>>> import numpy as np
>>> import numpy.linalg as la
>>> np.set_printoptions(precision=2, suppress=True, linewidth=160, sign=" ")
>>> A = np.loadtxt("test6.csv", delimiter=",")
>>> A
array([[ 0.,  0.,  0.,  0.,  1.,  0.,  0.,  0.,  0.,  0.],
       [ 0.,  0.,  0.,  0.,  0.,  0.,  0.,  0.,  0.,  0.],
       [ 0.,  0.,  0.,  0.,  0.,  1.,  0.,  0.,  0.,  0.],
       [ 0.,  0.,  0.,  0.,  0.,  0.,  0.,  0.,  1.,  1.],
       [ 1.,  0.,  0.,  0.,  0.,  0.,  0.,  1.,  0.,  0.],
       [ 0.,  0.,  1.,  0.,  0.,  0.,  0.,  1.,  0.,  1.],
       [ 0.,  0.,  0.,  0.,  0.,  0.,  0.,  0.,  0.,  0.],
       [ 0.,  0.,  0.,  0.,  1.,  1.,  0.,  0.,  0.,  0.],
       [ 0.,  0.,  0.,  1.,  0.,  0.,  0.,  0.,  0.,  0.],
       [ 0.,  0.,  0.,  1.,  0.,  1.,  0.,  0.,  0.,  0.]])
>>> x = np.array([3, 2, 1, 3, 1, -2, -2, 3, -1, 2])
>>> h1 = np.maximum(A @ x, 0)
>>> h1
array([ 1.,  0.,  0.,  1.,  6.,  6.,  0.,  0.,  3.,  1.])
>>> A * (h1 > 1e-9)[:, None]
array([[ 0.,  0.,  0.,  0.,  1.,  0.,  0.,  0.,  0.,  0.],
       [ 0.,  0.,  0.,  0.,  0.,  0.,  0.,  0.,  0.,  0.],
       [ 0.,  0.,  0.,  0.,  0.,  0.,  0.,  0.,  0.,  0.],
       [ 0.,  0.,  0.,  0.,  0.,  0.,  0.,  0.,  1.,  1.],
       [ 1.,  0.,  0.,  0.,  0.,  0.,  0.,  1.,  0.,  0.],
       [ 0.,  0.,  1.,  0.,  0.,  0.,  0.,  1.,  0.,  1.],
       [ 0.,  0.,  0.,  0.,  0.,  0.,  0.,  0.,  0.,  0.],
       [ 0.,  0.,  0.,  0.,  0.,  0.,  0.,  0.,  0.,  0.],
       [ 0.,  0.,  0.,  1.,  0.,  0.,  0.,  0.,  0.,  0.],
       [ 0.,  0.,  0.,  1.,  0.,  1.,  0.,  0.,  0.,  0.]])
>>> A.T @ h1
array([  6.,   0.,   6.,   4.,   1.,   1.,   0.,  12.,   1.,   7.])
>>> np.all(la.eigvalsh(A) > 0)
np.False_
>>> [round(float(la.det(A[:i, :i])), 2) + 0 for i in range(1, 11)]
[0.0, 0.0, 0.0, 0.0, 0.0, 0.0, 0.0, 0.0, 0.0, 0.0]
>>> J = np.loadtxt("w.csv", delimiter=",")
>>> J
array([[39.93, 51.08,  0.73, 39.04, 28.7 ],
       [41.23, 50.09, -0.22, 39.5 , 30.03],
       [41.46, 50.29,  0.15, 40.63, 29.56],
       [39.6 , 49.31, -1.33, 41.37, 30.57],
       [38.65, 50.23, -0.57, 39.82, 30.54],
       [41.17, 50.83, -0.69, 39.52, 33.44],
       [39.51, 50.6 , -0.71, 39.12, 30.46],
       [39.01, 50.04,  0.34, 38.62, 30.16],
       [38.44, 49.98,  1.66, 39.67, 30.03],
       [39.9 , 50.82,  0.17, 40.39, 29.51],
       [39.98, 48.99,  0.29, 40.24, 30.56],
       [38.77, 49.52, -1.02, 40.4 , 31.96],
       [39.59, 51.16, -0.28, 40.78, 29.67],
       [40.91, 49.63,  0.88, 38.74, 30.3 ],
       [40.15, 47.41,  1.11, 39.36, 28.96],
       [39.35, 49.62, -1.44, 41.01, 29.22],
       [38.75, 49.63,  0.57, 42.54, 30.92],
       [39.4 , 50.54, -0.26, 40.48, 29.21],
       [40.18, 51.19,  1.  , 38.99, 31.55],
       [42.03, 49.4 , -0.16, 38.67, 28.74],
       [40.02, 51.49, -0.35, 39.65, 31.67],
       [40.41, 49.56, -0.29, 38.3 , 31.07],
       [38.8 , 49.59,  1.34, 41.04, 31.49],
       [40.49, 51.17, -0.77, 40.58, 31.15],
       [39.19, 50.98, -0.47, 39.59, 30.65],
       [38.62, 49.39,  0.85, 41.39, 29.78],
       [40.56, 48.74, -0.83, 39.75, 31.83],
       [40.39, 48.83, -1.33, 41.43, 29.09],
       [39.62, 50.63, -1.36, 40.87, 28.25],
       [40.58, 48.53, -0.05, 41.  , 29.99],
       [37.91, 48.56,  1.07, 37.51, 32.18],
       [40.14, 51.36,  0.48, 40.55, 29.26],
       [38.46, 49.51, -0.06, 40.44, 30.57]])
>>> rng = np.random.default_rng(126)
>>> idx = rng.permutation(10)
>>> idx
array([ 2,  8,  6,  9,  3,  7,  4,  0,  1,  5])
>>> B = A[idx][:, idx]
>>> B
array([[ 0.,  0.,  0.,  0.,  0.,  0.,  0.,  0.,  0.,  1.],
       [ 0.,  0.,  0.,  0.,  1.,  0.,  0.,  0.,  0.,  0.],
       [ 0.,  0.,  0.,  0.,  0.,  0.,  0.,  0.,  0.,  0.],
       [ 0.,  0.,  0.,  0.,  1.,  0.,  0.,  0.,  0.,  1.],
       [ 0.,  1.,  0.,  1.,  0.,  0.,  0.,  0.,  0.,  0.],
       [ 0.,  0.,  0.,  0.,  0.,  0.,  1.,  0.,  0.,  1.],
       [ 0.,  0.,  0.,  0.,  0.,  1.,  0.,  1.,  0.,  0.],
       [ 0.,  0.,  0.,  0.,  0.,  0.,  1.,  0.,  0.,  0.],
       [ 0.,  0.,  0.,  0.,  0.,  0.,  0.,  0.,  0.,  0.],
       [ 1.,  0.,  0.,  1.,  0.,  1.,  0.,  0.,  0.,  0.]])
>>> np.diag(B)
array([ 0.,  0.,  0.,  0.,  0.,  0.,  0.,  0.,  0.,  0.])
>>> np.round(np.sort(np.abs(la.eigvals(B))), 2) + 0
array([ 0.  ,  0.  ,  0.  ,  0.  ,  1.  ,  1.  ,  1.41,  1.41,  2.  ,  2.  ])
>>> round(la.det(B), 2), round(float(la.det(A[idx])), 2)
(np.float64(0.0), 0.0)
>>> B = np.c_[J[:, :4] @ np.array([[4, 1, 2, 3], [4, 0, 1, 1], [1, 1, 4, 4], [2, 5, 5, 3]]), np.array([2, -1, -4, -2, 2, -2, -1, -2, 5, -3, 0, 3, 0, 2, -3, 4, -1, 1, 1, 1, -4, 2, 3, 1, -3, -2, -5, -3, -4, -1, 3, 2, 2])]
>>> B
array([[442.85, 235.86, 329.06, 290.91,   2.  ],
       [444.06, 238.51, 329.17, 291.4 ,  -1.  ],
       [448.41, 244.76, 336.96, 297.16,  -4.  ],
       [437.05, 245.12, 330.04, 286.9 ,  -2.  ],
       [434.59, 237.18, 324.35, 283.36,   2.  ],
       [446.35, 238.08, 328.01, 290.14,  -2.  ],
       [437.97, 234.4 , 322.38, 283.65,  -1.  ],
       [433.78, 232.45, 322.52, 284.29,  -2.  ],
       [434.68, 238.45, 331.85, 290.95,   5.  ],
       [443.83, 242.02, 333.25, 292.37,  -3.  ],
       [436.65, 241.47, 331.31, 290.81,   0.  ],
       [432.94, 239.75, 324.98, 282.95,   3.  ],
       [444.28, 243.21, 333.12, 291.15,   0.  ],
       [440.52, 235.49, 328.67, 292.1 ,   2.  ],
       [430.07, 238.06, 328.95, 290.38,  -3.  ],
       [436.46, 242.96, 327.61, 284.94,   4.  ],
       [439.17, 252.02, 342.11, 295.78,  -1.  ],
       [440.46, 241.54, 330.7 , 289.14,   1.  ],
       [444.46, 236.13, 330.5 , 292.7 ,   1.  ],
       [442.9 , 235.22, 326.17, 290.86,   1.  ],
       [444.99, 237.92, 328.38, 289.1 ,  -4.  ],
       [436.19, 231.62, 320.72, 284.53,   2.  ],
       [436.98, 245.34, 337.75, 294.47,   3.  ],
       [447.03, 242.62, 331.97, 291.3 ,   1.  ],
       [439.39, 236.67, 325.43, 285.44,  -3.  ],
       [435.67, 246.42, 336.98, 292.82,  -2.  ],
       [435.87, 238.48, 325.29, 286.35,  -5.  ],
       [438.41, 246.21, 331.44, 288.97,  -3.  ],
       [441.38, 242.61, 328.78, 286.66,  -4.  ],
       [438.39, 245.53, 334.49, 293.07,  -1.  ],
       [421.97, 226.53, 316.21, 279.1 ,   3.  ],
       [447.58, 243.37, 336.31, 295.35,   2.  ],
       [432.7 , 240.6 , 328.39, 285.97,   2.  ]])
>>> la.matrix_rank(np.c_[J, B])
np.int64(6)
>>> np.round(la.norm(B - J @ la.lstsq(J, B)[0], axis=0), 2) + 0
array([  0.  ,   0.  ,   0.  ,   0.  ,  13.52])
>>> np.round(la.lstsq(J, B[:, 0])[0], 2) + 0
array([ 4.,  4.,  1.,  2.,  0.])
>>> x = np.array([-6, 5, 8, -2, -9])
>>> y = J @ x
>>> coef, lr = np.zeros(5), 1 / la.norm(J, 2) ** 2
>>> for i in range(250):
...     coef -= lr * J.T @ (J @ coef - y)
...     if i % 50 == 0: print(i, round(la.norm(J @ coef - y), 2))
... 
0 73.53
50 73.03
100 72.53
150 72.04
200 71.55
>>> round(la.cond(J), 2)
np.float64(103.36)
>>> Xc = J - J.mean(axis=0)
>>> Uu, s, Vh = la.svd(Xc, full_matrices=False)
>>> np.abs(Uu[:, 0]).argmax()
np.int64(30)
>>> s
array([ 7.11,  6.17,  5.81,  5.17,  3.79])
>>> mat = np.load("arr.npy")
>>> mat
array([[ 0.81,  4.2 ,  2.96,  2.47, 14.09,  9.66,  9.19,  4.53,  6.66],
       [ 5.7 , -3.  , -5.16,  8.9 , 13.95, 11.2 ,  4.3 , -1.9 ,  8.2 ],
       [ 1.99,  8.84,  3.13, -0.23,  7.68,  5.78,  8.01,  7.23,  2.78],
       [ 4.03,  9.02,  0.8 ,  0.33,  4.44,  4.3 ,  5.97,  6.67,  1.3 ],
       [ 0.33, 10.16,  5.5 , -1.67,  8.84,  6.  ,  9.67,  8.67,  3.  ],
       [ 2.53,  8.66,  2.44,  0.07,  7.05,  5.54,  7.47,  6.93,  2.54],
       [ 5.67,  5.79, -2.18,  3.03,  5.21,  5.36,  4.33,  3.97,  2.36],
       [ 6.16,  3.48, -3.53,  4.73,  6.77,  6.57,  3.84,  2.27,  3.57],
       [ 1.11, 12.5 ,  5.38, -2.97,  5.34,  3.93,  8.89,  9.97,  0.93],
       [-0.98, 10.23,  7.06, -2.15, 10.74,  6.83, 10.98,  9.15,  3.83],
       [ 5.17,  6.74, -1.29,  2.23,  5.  ,  5.06,  4.83,  4.77,  2.06],
       [ 3.5 ,  6.25,  0.5 ,  2.  ,  8.  ,  6.5 ,  6.5 ,  5.  ,  3.5 ],
       [ 2.13, -0.84, -0.26,  6.27, 17.16, 12.15,  7.87,  0.73,  9.15],
       [ 4.08,  5.53, -0.42,  2.67,  7.84,  6.59,  5.92,  4.33,  3.59],
       [-0.08, 12.3 ,  6.7 , -3.23,  7.33,  4.86, 10.08, 10.23,  1.86],
       [ 3.47,  2.98, -0.56,  4.17, 11.31,  8.7 ,  6.53,  2.83,  5.7 ],
       [ 0.86, 10.5 ,  5.  , -1.72,  7.7 ,  5.42,  9.14,  8.72,  2.42],
       [ 4.85,  2.99, -2.17,  4.62,  9.23,  7.77,  5.15,  2.38,  4.77],
       [ 1.77, 10.61,  3.98, -1.49,  6.24,  4.75,  8.23,  8.49,  1.75],
       [ 1.7 ,  7.94,  3.17,  0.27,  9.02,  6.58,  8.3 ,  6.73,  3.58],
       [ 0.04, 14.98,  7.45, -4.97,  4.47,  2.99,  9.96, 11.97, -0.01],
       [ 1.81,  3.43,  1.53,  3.32, 13.35,  9.5 ,  8.19,  3.68,  6.5 ],
       [ 2.05, 11.71,  4.01, -2.12,  4.71,  3.83,  7.95,  9.12,  0.83],
       [ 1.1 ,  1.5 ,  1.72,  4.36, 16.35, 11.27,  8.9 ,  2.64,  8.27],
       [ 7.09,  2.88, -4.81,  5.44,  5.98,  6.35,  2.91,  1.56,  3.35],
       [ 3.37,  3.  , -0.43,  4.12, 11.45,  8.76,  6.63,  2.88,  5.76],
       [ 5.75,  2.2 , -3.47,  5.45,  8.69,  7.71,  4.25,  1.55,  4.71],
       [ 3.03,  3.52,  0.13,  3.67, 11.43,  8.63,  6.97,  3.33,  5.63],
       [ 4.49,  1.33, -2.3 ,  5.61, 11.43,  9.12,  5.51,  1.39,  6.12],
       [ 0.75,  0.76,  1.88,  4.74, 17.62, 11.99,  9.25,  2.26,  8.99],
       [ 2.46,  3.69,  0.86,  3.36, 12.13,  8.9 ,  7.54,  3.64,  5.9 ],
       [-0.44,  6.59,  5.21,  0.46, 13.56,  8.9 , 10.44,  6.54,  5.9 ],
       [ 2.23,  4.66,  1.46,  2.63, 11.5 ,  8.41,  7.77,  4.37,  5.41],
       [ 3.85, 10.52,  1.51, -0.73,  3.21,  3.42,  6.15,  7.73,  0.42],
       [ 0.66,  5.62,  3.6 ,  1.47, 12.89,  8.81,  9.34,  5.53,  5.81]])
>>> rk = la.matrix_rank(mat)
>>> rk
np.int64(7)
>>> N = la.svd(mat)[2][rk:].T
>>> [int(la.matrix_rank(mat[:i])) for i in range(1, len(mat) + 1)]
[1, 2, 3, 4, 5, 6, 6, 6, 7, 7, 7, 7, 7, 7, 7, 7, 7, 7, 7, 7, 7, 7, 7, 7, 7, 7, 7, 7, 7, 7, 7, 7, 7, 7, 7]
>>> [int(la.matrix_rank(np.delete(mat, i, axis=0))) for i in range(35)]
[7, 7, 7, 7, 7, 7, 7, 7, 7, 7, 7, 7, 7, 7, 7, 7, 7, 7, 7, 7, 7, 7, 7, 7, 7, 7, 7, 7, 7, 7, 7, 7, 7, 7, 7]
>>> la.matrix_rank(mat.T @ mat), la.matrix_rank(mat @ mat.T)
(np.int64(7), np.int64(7))
>>> N.shape
(9, 2)
>>> np.allclose(mat @ N, 0)
True
>>> t3 = np.stack([mat, 5 * mat, mat[::-1]])
>>> (t3 @ mat.T).shape
(3, 35, 35)
>>> la.matrix_rank(t3)
array([ 7,  7,  7])
>>> B = np.array([[2, 1, 1, 3], [1, 0, 3, 3], [0, 0, 2, 1], [1, 0, 0, 1]])
>>> M = np.block([[np.zeros((4, 4)), B], [B.T, np.zeros((4, 4))]])
>>> M
array([[ 0.,  0.,  0.,  0.,  2.,  1.,  1.,  3.],
       [ 0.,  0.,  0.,  0.,  1.,  0.,  3.,  3.],
       [ 0.,  0.,  0.,  0.,  0.,  0.,  2.,  1.],
       [ 0.,  0.,  0.,  0.,  1.,  0.,  0.,  1.],
       [ 2.,  1.,  0.,  1.,  0.,  0.,  0.,  0.],
       [ 1.,  0.,  0.,  0.,  0.,  0.,  0.,  0.],
       [ 1.,  3.,  2.,  0.,  0.,  0.,  0.,  0.],
       [ 3.,  3.,  1.,  1.,  0.,  0.,  0.,  0.]])
>>> G = M.T @ M
>>> la.eigvalsh(G)[::-1]
array([ 35.75,  35.75,   4.97,   4.97,   0.25,   0.25,   0.02,   0.02])
>>> la.svd(M, compute_uv=False) ** 2
array([ 35.75,  35.75,   4.97,   4.97,   0.25,   0.25,   0.02,   0.02])
>>> Uu, s, Vh = la.svd(mat)
>>> np.argmax(s[:-1] / (s[1:] + 1e-6)) + 1
np.int64(7)
>>> s.round(2) + 0
array([ 102.27,   45.97,   20.29,    0.03,    0.02,    0.02,    0.01,    0.  ,    0.  ])
>>> B = Uu[:, :7] @ np.diag(s[:7]) @ Vh[:7]
>>> la.matrix_rank(mat, rtol=0.05)
np.int64(3)
>>> round(float(np.abs(mat - B).max()), 2)
0.0
>>> arr = np.array([[-3, 5, 0, -6],
...     [-9, 3, 9, -5],
...     [8, 8, -1, -4],
...     [-5, 2, -2, -9],
...     [-8, 5, 9, -8],
...     [-8, 5, -9, 1],
...     [-4, -5, 2, -1]]) * (rng.random((7, 4)) < 0.3)
>>> arr
array([[-3,  0,  0,  0],
       [-9,  0,  9, -5],
       [ 0,  8, -1, -4],
       [ 0,  0,  0,  0],
       [ 0,  0,  0, -8],
       [ 0,  0,  0,  0],
       [-4,  0,  0, -1]])
>>> P = arr @ la.solve(arr.T @ arr, arr.T)
>>> P.round(2) + 0
array([[ 0.36,  0.  ,  0.  ,  0.  , -0.06,  0.  ,  0.48],
       [ 0.  ,  1.  ,  0.  ,  0.  ,  0.  ,  0.  ,  0.  ],
       [ 0.  ,  0.  ,  1.  ,  0.  ,  0.  ,  0.  ,  0.  ],
       [ 0.  ,  0.  ,  0.  ,  0.  ,  0.  ,  0.  ,  0.  ],
       [-0.06,  0.  ,  0.  ,  0.  ,  0.99,  0.  ,  0.04],
       [ 0.  ,  0.  ,  0.  ,  0.  ,  0.  ,  0.  ,  0.  ],
       [ 0.48,  0.  ,  0.  ,  0.  ,  0.04,  0.  ,  0.64]])
>>> np.diag(P)
array([ 0.36,  1.  ,  1.  ,  0.  ,  0.99,  0.  ,  0.64])
>>> w1 = np.array([[3, 3, -1], [2, 3, -1], [2, -1, -3], [2, -2, 3]])
>>> coef = np.array([-1, -2, 1])
>>> act = np.maximum(arr @ w1 + coef, 0)
>>> (act > 0).mean(axis=0)
array([ 0.14,  0.29,  0.57])
>>> act
array([[  0,   0,   4],
       [  0,   0,   0],
       [  5,  31,   0],
       [  0,   0,   1],
       [  0,  14,   0],
       [  0,   0,   1],
       [  0,   0,   2]])
>>> W2 = np.array([[-3, 7, 4], [3, 5, -2], [-8, -7, -2]])
>>> act @ W2
array([[-32, -28,  -8],
       [  0,   0,   0],
       [ 78, 190, -42],
       [ -8,  -7,  -2],
       [ 42,  70, -28],
       [ -8,  -7,  -2],
       [-16, -14,  -4]])
>>> w1 @ W2
array([[  8,  43,   8],
       [ 11,  36,   4],
       [ 15,  30,  16],
       [-36, -17,   6]])
>>> E = np.load("run13.npy")
>>> E
array([[ -2.57,  -6.35,   5.64, -15.53,  -1.54,  15.89, -14.9 ],
       [ -8.05,  -6.5 ,  14.11,  -1.32,  -5.31,   0.4 ,  -2.09],
       [ -6.69,  -5.37,  14.83,  -0.6 ,  -6.55,  -1.64,  -1.78],
       [ -7.92,  -5.59,  14.36,   0.21,  -8.79,  -1.54,  -2.69],
       [ -9.33,  -5.44,  14.35,   0.29,  -6.64,  -2.6 ,  -2.4 ],
       [  2.13,  12.39,  24.11,   4.33,  -3.21,   4.39, -15.17],
       [ -5.45,  -5.95,   5.11, -15.39,  -0.31,  16.5 , -18.36],
       [ -5.08,  -5.33,   4.3 , -15.31,  -0.12,  16.43, -16.92],
       [ -6.88,  -5.67,  12.12,  -0.72,  -6.39,  -1.77,  -1.04],
       [ -4.43,  -7.75,   2.83, -16.79,   0.28,  15.98, -17.16],
       [ -3.64,  -7.03,   2.7 , -16.45,   1.4 ,  17.59, -16.6 ],
       [ -5.17,  -6.19,   7.37, -14.36,  -2.35,  15.85, -15.95],
       [ -4.01,  -5.27,   6.07, -16.43,  -0.33,  16.36, -16.13],
       [  4.55,  12.41,  22.78,   4.8 ,  -5.94,   3.13, -13.21],
       [  3.09,  10.35,  22.64,   4.6 ,  -5.88,   4.4 , -15.56],
       [ -2.94,  -6.5 ,   5.11, -16.55,  -0.61,  19.19, -16.63],
       [ -3.92,  -7.71,   5.67, -16.32,  -0.19,  17.19, -17.84],
       [  3.48,  13.07,  23.86,   5.35,  -5.39,   4.75, -15.28],
       [  3.41,   9.97,  24.9 ,   4.3 ,  -5.28,   3.43, -15.58],
       [ -5.64,  -6.27,   4.74, -16.99,   0.26,  18.76, -16.69],
       [  1.87,  12.97,  22.46,   6.39,  -6.74,   4.53, -15.03]])
>>> P = E @ la.solve(E.T @ E, E.T)
>>> P @ E[:, 3]
array([-15.53,  -1.32,  -0.6 ,   0.21,   0.29,   4.33, -15.39, -15.31,  -0.72, -16.79, -16.45, -14.36, -16.43,   4.8 ,   4.6 , -16.55, -16.32,   5.35,   4.3 ,
       -16.99,   6.39])
>>> round(np.trace(P), 2)
np.float64(7.0)
>>> np.allclose(P @ P, P)
True
